$ python -q
>>> import numpy as np
>>> np.set_printoptions(suppress=True, linewidth=100)
>>> tidy = lambda a: np.round(a, 2) + 0
>>> W0 = np.load("w.npy")
>>> W0
array([[ 55,   3,   5,   5],
       [  9,   6,  -4,   4],
       [  4,   2,  23,   8],
       [  2,   1,  -8, -47]])
>>> evals, V = np.linalg.eig(W0)
>>> tidy(np.sort(np.linalg.eigvals(W0.T)))
array([-46.27,   6.16,  20.88,  56.23])
>>> x = np.array([4, -2, -8, -9])
>>> target = W0 @ x
>>> beta, lr = np.zeros(4), 1 / np.linalg.norm(W0, 2) ** 2
>>> for i in range(20):
...     beta -= lr * W0.T @ (W0 @ beta - target)
...     if i % 5 == 0: print(i, round(np.linalg.norm(W0 @ beta - target), 2))
... 
0 187.01
5 50.47
10 26.53
15 15.95
>>> tidy(beta)
array([ 3.84, -0.19, -7.73, -9.07])
>>> other = W0[0, 0] * W0[1:] - np.outer(W0[1:, 0], W0[0])
>>> other
array([[    0,   303,  -265,   175],
       [    0,    98,  1245,   420],
       [    0,    49,  -450, -2595]])
>>> np.flatnonzero(~other.round(6).any(axis=1))
array([], dtype=int64)
>>> rng = np.random.default_rng(25991)
>>> idx = rng.permutation(4)
>>> other = W0[:, idx] * rng.choice([-1, 1], 4)
>>> other
array([[  3,   5,  55,  -5],
       [  6,   4,   9,   4],
       [  2,   8,   4, -23],
       [  1, -47,   2,   8]])
>>> U, _, vt = np.linalg.svd(W0.T @ other)
>>> tidy(U @ vt)
array([[ 0.,  0.,  1.,  0.],
       [ 1.,  0.,  0.,  0.],
       [ 0.,  0.,  0., -1.],
       [ 0.,  1.,  0.,  0.]])
>>> F = np.array([[0, 0, 0, 1, 0, 0],
...     [1, 0, 0, 0, 0, 0],
...     [0, 0, 1, 0, 0, 0],
...     [0, 1, 0, 0, 0, 0],
...     [0, 0, 0, 0, 0, 1],
...     [0, 0, 0, 0, 1, 0]])
>>> O, V = np.linalg.qr(F[:, :1])[0], np.linalg.qr(F[:, 1:])[0]
>>> sigma = np.linalg.svd(O.T @ V, compute_uv=False)
>>> (sigma > 0.9).sum()
np.int64(0)
>>> x = np.array([2, -1, 0, -1, 0, 2])
>>> target = F @ x
>>> beta, lr = np.zeros(6), 1 / np.linalg.norm(F, 2) ** 2
>>> for i in range(8):
...     beta -= lr * F.T @ (F @ beta - target)
...     if i % 2 == 0: print(i, round(np.linalg.norm(F @ beta - target), 2))
... 
0 0.0
2 0.0
4 0.0
6 0.0
>>> beta
array([ 2., -1.,  0., -1.,  0.,  2.])
>>> tidy(np.linalg.cond(F))
np.float64(1.0)
